$ ipython --no-banner

In [1]: import numpy as np

In [2]: from numpy import linalg as LA

In [3]: np.set_printoptions(suppress=True, linewidth=200)

In [4]: W0 = np.loadtxt("data.csv", delimiter=",")

In [5]: W0
Out[5]: 
array([[-0.6 , -1.28, -2.3 ],
       [ 1.9 ,  3.72, -0.7 ],
       [ 0.  ,  0.03,  0.2 ],
       [ 0.5 ,  0.92,  0.9 ],
       [-2.5 , -4.74, -2.1 ],
       [ 1.8 ,  3.73,  0.1 ],
       [-1.2 , -1.85, -0.5 ],
       [ 0.  , -0.05, -0.9 ],
       [-0.1 , -0.07,  0.1 ],
       [-0.5 , -1.1 , -0.8 ],
       [ 0.2 ,  0.37, -0.2 ]])

In [6]: vec = np.array([3, 3, 2])

In [7]: LA.norm(W0 @ vec) <= LA.norm(W0, 2) * LA.norm(vec) + 1e-9
Out[7]: np.True_

In [8]: np.round(W0 @ vec, 2)
Out[8]: array([-10.24,  15.46,   0.49,   6.06, -25.92,  16.79, -10.15,  -1.95,  -0.31,  -6.4 ,   1.31])

In [9]: feats = np.array([[0, 0, 0], [0, 0, 0], [2, 1, 3], [-4, -2, -6]])

In [10]: # looks like rank 1

In [11]: D = LA.norm(W0[:, None] - W0[None], axis=-1)

In [12]: D.shape
Out[12]: (11, 11)

In [13]: np.flatnonzero(D[9] < D.mean() / 2)
Out[13]: array([0, 6, 7, 8, 9])

In [14]: (D + 1e9 * np.eye(11)).round(6).argmin(axis=1)
Out[14]: array([ 9,  5,  8,  2,  6,  1,  9, 10,  2,  6,  2])

In [15]: D[9].round(2)
Out[15]: array([1.51, 5.39, 1.59, 2.82, 4.35, 5.42, 1.07, 1.17, 1.43, 0.  , 1.74])

In [16]: LA.matrix_rank(D ** 2)
Out[16]: np.int64(5)

In [17]: np.unravel_index(D.round(6).argmax(), D.shape)
Out[17]: (np.int64(4), np.int64(5))

In [18]: np.round(LA.norm(W0, axis=1), 2)
Out[18]: array([2.7 , 4.24, 0.2 , 1.38, 5.76, 4.14, 2.26, 0.9 , 0.16, 1.45, 0.47])

In [19]: D[:5, :5].round(2)
Out[19]: 
array([[0.  , 5.81, 2.89, 4.04, 3.95],
       [5.81, 0.  , 4.25, 3.52, 9.64],
       [2.89, 4.25, 0.  , 1.24, 5.86],
       [4.04, 3.52, 1.24, 0.  , 7.07],
       [3.95, 9.64, 5.86, 7.07, 0.  ]])

In [20]: D.mean(axis=1).argmax()
Out[20]: np.int64(4)

In [21]: D[9].round(6).argsort(kind="stable")[:4]
Out[21]: array([9, 6, 7, 8])

In [22]: rng = np.random.default_rng(9273)

In [23]: A2 = feats + rng.integers(-2, 3, (4, 1)) @ rng.integers(-2, 3, (1, 3))

In [24]: A2
Out[24]: 
array([[ 0, -1,  2],
       [ 0,  1, -2],
       [ 2,  0,  5],
       [-4, -2, -6]])

In [25]: np.abs(A2 - feats).sum(axis=1)
Out[25]: array([3, 3, 3, 0])

In [26]: A2 - feats
Out[26]: 
array([[ 0, -1,  2],
       [ 0,  1, -2],
       [ 0, -1,  2],
       [ 0,  0,  0]])

In [27]: np.round(LA.svd(A2 - feats, compute_uv=False), 2) + 0
Out[27]: array([3.87, 0.  , 0.  ])

In [28]: rk = LA.matrix_rank(A2)

In [29]: rk
Out[29]: np.int64(2)

In [30]: N = LA.svd(A2)[2][rk:].T

In [31]: np.round(N[:, 0] / N[np.abs(N[:, 0]).round(6).argmax(), 0], 2)
Out[31]: array([ 1. , -0.8, -0.4])

In [32]: N.shape
Out[32]: (3, 1)

In [33]: [int(LA.matrix_rank(np.delete(A2, i, axis=0))) for i in range(4)]
Out[33]: [2, 2, 2, 2]

In [34]: np.allclose(A2 @ N, 0)
Out[34]: True

In [35]: U, sigma, VT = LA.svd(feats)

In [36]: np.argmax(sigma[:-1] / (sigma[1:] + 1e-6)) + 1
Out[36]: np.int64(1)

In [37]: sigma.round(2) + 0
Out[37]: array([8.37, 0.  , 0.  ])

In [38]: A2 = U[:, :1] @ np.diag(sigma[:1]) @ VT[:1]

In [39]: LA.matrix_rank(A2)
Out[39]: np.int64(1)

In [40]: LA.matrix_rank(feats, rtol=0.05)
Out[40]: np.int64(1)

In [41]: A2.round(2)
Out[41]: 
array([[ 0.,  0.,  0.],
       [ 0.,  0.,  0.],
       [ 2.,  1.,  3.],
       [-4., -2., -6.]])

In [42]: rk = LA.matrix_rank(feats)

In [43]: rk
Out[43]: np.int64(1)

In [44]: N = LA.svd(feats)[2][rk:].T

In [45]: N.shape
Out[45]: (3, 2)

In [46]: np.round(feats @ N, 2) + 0
Out[46]: 
array([[0., 0.],
       [0., 0.],
       [0., 0.],
       [0., 0.]])

In [47]: np.round(N @ N.T, 2)
Out[47]: 
array([[ 0.71, -0.14, -0.43],
       [-0.14,  0.93, -0.21],
       [-0.43, -0.21,  0.36]])

In [48]: LA.matrix_rank(feats.T @ feats), LA.matrix_rank(feats @ feats.T)
Out[48]: (np.int64(1), np.int64(1))

In [49]: [int(LA.matrix_rank(feats[:, :j + 1])) for j in range(3)]
Out[49]: [1, 1, 1]

In [50]: A = np.load("case3.npy")

In [51]: A
Out[51]: 
array([[-2,  2,  6, -1],
       [ 1, -2, -6,  0],
       [-2,  0,  0, -1],
       [ 0, -1, -3,  0]])

In [52]: # null space of dimension 1

In [53]: Xs = W0 - W0.mean(axis=0)

In [54]: U, sigma, VT = LA.svd(Xs, full_matrices=False)

In [55]: np.round(np.abs(VT[-1]), 2)
Out[55]: array([0.89, 0.46, 0.02])

In [56]: np.round(sigma ** 2 / (sigma ** 2).sum(), 2) + 0
Out[56]: array([0.93, 0.07, 0.  ])

In [57]: LA.matrix_rank(Xs)
Out[57]: np.int64(3)

In [58]: round(float((sigma ** 2).sum() ** 2 / (sigma ** 4).sum()), 2)
Out[58]: 1.16

In [59]: np.searchsorted(np.cumsum(sigma ** 2) / (sigma ** 2).sum(), 0.9) + 1
Out[59]: np.int64(1)

In [60]: labels = rng.permutation(4)

In [61]: labels
Out[61]: array([0, 3, 1, 2])

In [62]: A2 = A[labels][:, labels]

In [63]: A2
Out[63]: 
array([[-2, -1,  2,  6],
       [ 0,  0, -1, -3],
       [ 1,  0, -2, -6],
       [-2, -1,  0,  0]])

In [64]: np.trace(A2)
Out[64]: np.int64(-4)

In [65]: np.allclose(A2, A)
Out[65]: False

In [66]: np.round(np.sort(np.abs(LA.eigvals(A2))), 2) + 0
Out[66]: array([0.  , 0.09, 3.37, 3.37])

In [67]: np.diag(A2)
Out[67]: array([-2,  0, -2,  0])

In [68]: M = np.array([[-3, 9, 8], [0, 0, 2], [0, 0, -6]])

In [69]: labels = rng.permutation(3)

In [70]: labels
Out[70]: array([1, 0, 2])

In [71]: A2 = M[labels][:, labels]

In [72]: np.round(np.sort(np.abs(LA.eigvals(A2))), 2)
Out[72]: array([0., 3., 6.])

In [73]: A2
Out[73]: 
array([[ 0,  0,  2],
       [ 9, -3,  8],
       [ 0,  0, -6]])

In [74]: np.diag(A2)
Out[74]: array([ 0, -3, -6])

In [75]: np.allclose(A2, M)
Out[75]: False

In [76]: U, sigma, VT = LA.svd(M)

In [77]: sigma.round(2) + 0
Out[77]: array([13.16,  4.56,  0.  ])

In [78]: np.argmax(sigma[:-1] / (sigma[1:] + 1e-6)) + 1
Out[78]: np.int64(2)

In [79]: A2 = U[:, :2] @ np.diag(sigma[:2]) @ VT[:2]

In [80]: A2.round(2) + 0
Out[80]: 
array([[-3.,  9.,  8.],
       [ 0.,  0.,  2.],
       [ 0.,  0., -6.]])

In [81]: round(np.abs(M - A2).max(), 2)
Out[81]: np.float64(0.0)

In [82]: rk = LA.matrix_rank(M)

In [83]: rk
Out[83]: np.int64(2)

In [84]: N = LA.svd(M)[2][rk:].T

In [85]: [int(LA.matrix_rank(M[:i])) for i in range(1, len(M) + 1)]
Out[85]: [1, 2, 2]

In [86]: theta = np.radians(15)

In [87]: r_ = np.eye(3)

In [88]: r_[0, 0] = r_[2, 2] = np.cos(theta)

In [89]: r_[0, 2], r_[2, 0] = -np.sin(theta), np.sin(theta)

In [90]: r_.round(2)
Out[90]: 
array([[ 0.97,  0.  , -0.26],
       [ 0.  ,  1.  ,  0.  ],
       [ 0.26,  0.  ,  0.97]])

In [91]: A2 = M @ r_.T

In [92]: np.round(np.abs(A2 - M).max(axis=0), 2)
Out[92]: array([1.97, 0.  , 1.05])

In [93]: np.round(LA.svd(M, compute_uv=False), 2) + 0, np.round(LA.svd(A2, compute_uv=False), 2) + 0
Out[93]: (array([13.16,  4.56,  0.  ]), array([13.16,  4.56,  0.  ]))

In [94]: np.allclose(M @ M.T, A2 @ A2.T)
Out[94]: True

In [95]: A2.round(2)
Out[95]: 
array([[-4.97,  9.  ,  6.95],
       [-0.52,  0.  ,  1.93],
       [ 1.55,  0.  , -5.8 ]])

In [96]: np.allclose(LA.norm(M, axis=1), LA.norm(A2, axis=1))
Out[96]: True

In [97]: round(LA.det(r_), 2), round(float(np.trace(r_)), 2)
Out[97]: (np.float64(1.0), 2.93)

In [98]: J = np.load("dump.npy")

In [99]: J
Out[99]: 
array([[-26.49,  12.64, -13.11],
       [ 30.36,  -1.09,  39.33],
       [ 29.65,  -0.56,  40.11],
       [ 20.89,  -3.6 ,  13.06],
       [-25.59,  12.84, -10.85],
       [-25.99,  13.12, -13.13],
       [ 20.65,  -4.17,  11.88],
       [-25.35,  14.41, -12.24],
       [-26.45,  12.52, -11.87],
       [ 19.93,  -4.1 ,  10.65],
       [ 32.32,  -1.91,  39.94],
       [ 21.41,  -4.34,  14.42],
       [-26.64,  13.08, -12.33],
       [ 19.47,  -3.15,  10.67],
       [-27.55,  13.77, -12.49],
       [ 31.13,  -0.21,  37.71],
       [-27.96,  14.98, -12.2 ],
       [ 20.21,  -3.12,  13.85],
       [ 19.3 ,  -3.1 ,  13.21],
       [ 30.43,   0.34,  40.61],
       [ 19.91,  -4.04,  11.01],
       [ 29.66,   0.59,  39.57],
       [-25.37,  13.72, -14.05],
       [ 30.41,   0.63,  40.11]])

In [100]: vec = np.array([0, 2, 2])

In [101]: rhs = J @ vec

In [102]: np.round(LA.lstsq(J, rhs)[0], 2) + 0
Out[102]: array([0., 2., 2.])

In [103]: np.round(LA.pinv(J) @ J, 2) + 0
Out[103]: 
array([[1., 0., 0.],
       [0., 1., 0.],
       [0., 0., 1.]])

In [104]: np.round(LA.solve(J.T @ J, J.T @ rhs), 2) + 0
Out[104]: array([0., 2., 2.])

In [105]: rhs = rhs + 0.02 * rng.normal(size=24)

In [106]: rhs.round(2)
Out[106]: array([-0.99, 76.45, 79.08, 18.9 ,  3.99, -0.02, 15.45,  4.34,  1.3 , 13.06, 76.05, 20.18,  1.49, 15.03,  2.55, 74.99,  5.55, 21.48, 20.23, 81.89, 13.95, 80.29, -0.63, 81.51])

In [107]: beta, *_ = LA.lstsq(J, rhs)

In [108]: beta.round(2) + 0
Out[108]: array([0., 2., 2.])

In [109]: round(LA.norm(rhs - J @ beta), 2)
Out[109]: np.float64(0.1)

In [110]: beta.round()
Out[110]: array([0., 2., 2.])

In [111]: C = J[[9, 10]].astype(float)

In [112]: for _ in range(6):
     ...:     labels = LA.norm(J[:, None] - C, axis=-1).argmin(axis=1)
     ...:     C = np.array([J[labels == j].mean(axis=0) for j in range(2)])
     ...: 

In [113]: labels
Out[113]: array([0, 1, 1, 1, 0, 0, 1, 0, 0, 1, 1, 1, 0, 1, 0, 1, 0, 1, 1, 1, 1, 1, 0, 1])

In [114]: np.abs(C[1] - C[0]).argmax()
Out[114]: np.int64(0)

In [115]: np.round(C[1] - C[0], 2)
Out[115]: array([ 51.43, -15.58,  37.55])

In [116]: labels = J[:, 1] > np.median(J[:, 1])

In [117]: u = J[labels].mean(axis=0) - J[~labels].mean(axis=0)

In [118]: ((J - J.mean(axis=0)) @ u > 0).astype(int)
Out[118]: array([1, 0, 0, 0, 1, 1, 0, 1, 1, 0, 0, 0, 1, 0, 1, 0, 1, 0, 0, 0, 0, 0, 1, 0])

In [119]: u.round(2)
Out[119]: array([-36.01,  13.  , -20.65])

In [120]: labels.astype(int)
Out[120]: array([1, 0, 0, 0, 1, 1, 0, 1, 1, 0, 0, 0, 1, 0, 1, 0, 1, 0, 0, 1, 0, 1, 1, 1])

In [121]: np.round((((J - J.mean(axis=0)) @ u > 0) == labels).mean(), 2)
Out[121]: np.float64(0.88)

In [122]: A2 = J / np.sqrt((J ** 2).mean(axis=1, keepdims=True))

In [123]: np.round(LA.norm(A2, axis=1), 2)
Out[123]: array([1.73, 1.73, 1.73, 1.73, 1.73, 1.73, 1.73, 1.73, 1.73, 1.73, 1.73, 1.73, 1.73, 1.73, 1.73, 1.73, 1.73, 1.73, 1.73, 1.73, 1.73, 1.73, 1.73, 1.73])

In [124]: A2[11].round(2)
Out[124]: array([ 1.42, -0.29,  0.95])

In [125]: Q, vecs = LA.qr(J[:, :2])[0], LA.qr(J[:, 2:])[0]

In [126]: sigma = LA.svd(Q.T @ vecs, compute_uv=False)

In [127]: np.round(np.degrees(np.arccos(sigma.clip(0, 1))), 2)
Out[127]: array([10.59])

In [128]: np.round(LA.norm(Q @ Q.T - vecs @ vecs.T, 2), 2)
Out[128]: np.float64(1.0)

In [129]: mat = np.load("w.npy")

In [130]: mat
Out[130]: 
array([[ 6.51, -0.15, 15.66, -0.07],
       [ 7.07,  1.06,  0.39,  5.7 ],
       [-0.87,  3.69, -0.47,  5.85],
       [ 4.98, -1.81,  8.16,  4.02]])

In [131]: u = np.array([2, -2, 5, -4])

In [132]: A2 = mat + np.outer(u, np.eye(4)[2])

In [133]: A2.round(2)
Out[133]: 
array([[ 6.51, -0.15, 17.66, -0.07],
       [ 7.07,  1.06, -1.61,  5.7 ],
       [-0.87,  3.69,  4.53,  5.85],
       [ 4.98, -1.81,  4.16,  4.02]])

In [134]: LA.matrix_rank(A2 - mat)
Out[134]: np.int64(1)

In [135]: Q, vecs = LA.qr(mat[:, :3])[0], LA.qr(mat[:, 3:])[0]

In [136]: sigma = LA.svd(Q.T @ vecs, compute_uv=False)

In [137]: (sigma > 0.9).sum()
Out[137]: np.int64(0)

In [138]: hat = np.triu(np.array([[0, -5, 3, 2], [-4, -4, 2, -3], [-3, 5, 4, 5], [-5, -5, -1, 1]]), 1) + np.eye(4)

In [139]: A2 = hat @ mat @ LA.inv(hat)

In [140]: LA.matrix_rank(A2)
Out[140]: np.int64(4)

In [141]: mat.reshape(2, -1)
Out[141]: 
array([[ 6.51, -0.15, 15.66, -0.07,  7.07,  1.06,  0.39,  5.7 ],
       [-0.87,  3.69, -0.47,  5.85,  4.98, -1.81,  8.16,  4.02]])

In [142]: mat.ravel(order="F")
Out[142]: array([ 6.51,  7.07, -0.87,  4.98, -0.15,  1.06,  3.69, -1.81, 15.66,  0.39, -0.47,  8.16, -0.07,  5.7 ,  5.85,  4.02])

In [143]: t3 = mat.reshape(4, 2, -1)

In [144]: np.round(t3.sum(axis=1), 2)
Out[144]: 
array([[22.17, -0.22],
       [ 7.46,  6.76],
       [-1.34,  9.54],
       [13.14,  2.21]])

In [145]: t3[:, 0]
Out[145]: 
array([[ 6.51, -0.15],
       [ 7.07,  1.06],
       [-0.87,  3.69],
       [ 4.98, -1.81]])

In [146]: np.round(np.einsum("ihd,ihd->ih", t3, t3), 2)
Out[146]: 
array([[ 42.4 , 245.24],
       [ 51.11,  32.64],
       [ 14.37,  34.44],
       [ 28.08,  82.75]])

In [147]: np.swapaxes(t3, 1, 2)[1]
Out[147]: 
array([[7.07, 0.39],
       [1.06, 5.7 ]])

In [148]: t3.transpose(1, 0, 2)
Out[148]: 
array([[[ 6.51, -0.15],
        [ 7.07,  1.06],
        [-0.87,  3.69],
        [ 4.98, -1.81]],

       [[15.66, -0.07],
        [ 0.39,  5.7 ],
        [-0.47,  5.85],
        [ 8.16,  4.02]]])

In [149]: labels = rng.permutation(4)

In [150]: labels
Out[150]: array([2, 1, 3, 0])

In [151]: A2 = mat[labels][:, labels]

In [152]: np.trace(A2)
Out[152]: np.float64(11.12)

In [153]: round(float(LA.det(A2)), 2), round(float(LA.det(mat[labels])), 2)
Out[153]: (2494.91, 2494.91)

In [154]: m1 = np.load("x.npy")

In [155]: m1.round(2)
Out[155]: 
array([[ 0.  ,  0.73,  0.68],
       [-0.98,  0.14, -0.15],
       [-0.21, -0.67,  0.72]])

In [156]: # columns are unit length and at right angles

In [157]: u, g = m1[1], m1[2]

In [158]: round(float(u @ g), 2)
Out[158]: 0.0

In [159]: pr = (u @ g) / (u @ u) * u

In [160]: round(float((g - pr) @ u), 2)
Out[160]: 0.0

In [161]: np.round(np.outer(u, g), 2)
Out[161]: 
array([[ 0.2 ,  0.65, -0.7 ],
       [-0.03, -0.1 ,  0.1 ],
       [ 0.03,  0.1 , -0.11]])

In [162]: pr.round(2) + 0
Out[162]: array([0., 0., 0.])

In [163]: A2 = np.array([[-1, 4], [-1, 4], [4, -4]])

In [164]: LA.matrix_rank(np.vstack([m1, A2.T]))
Out[164]: np.int64(3)

In [165]: np.round(np.einsum("ij->j", m1), 2)
Out[165]: array([-1.19,  0.21,  1.24])
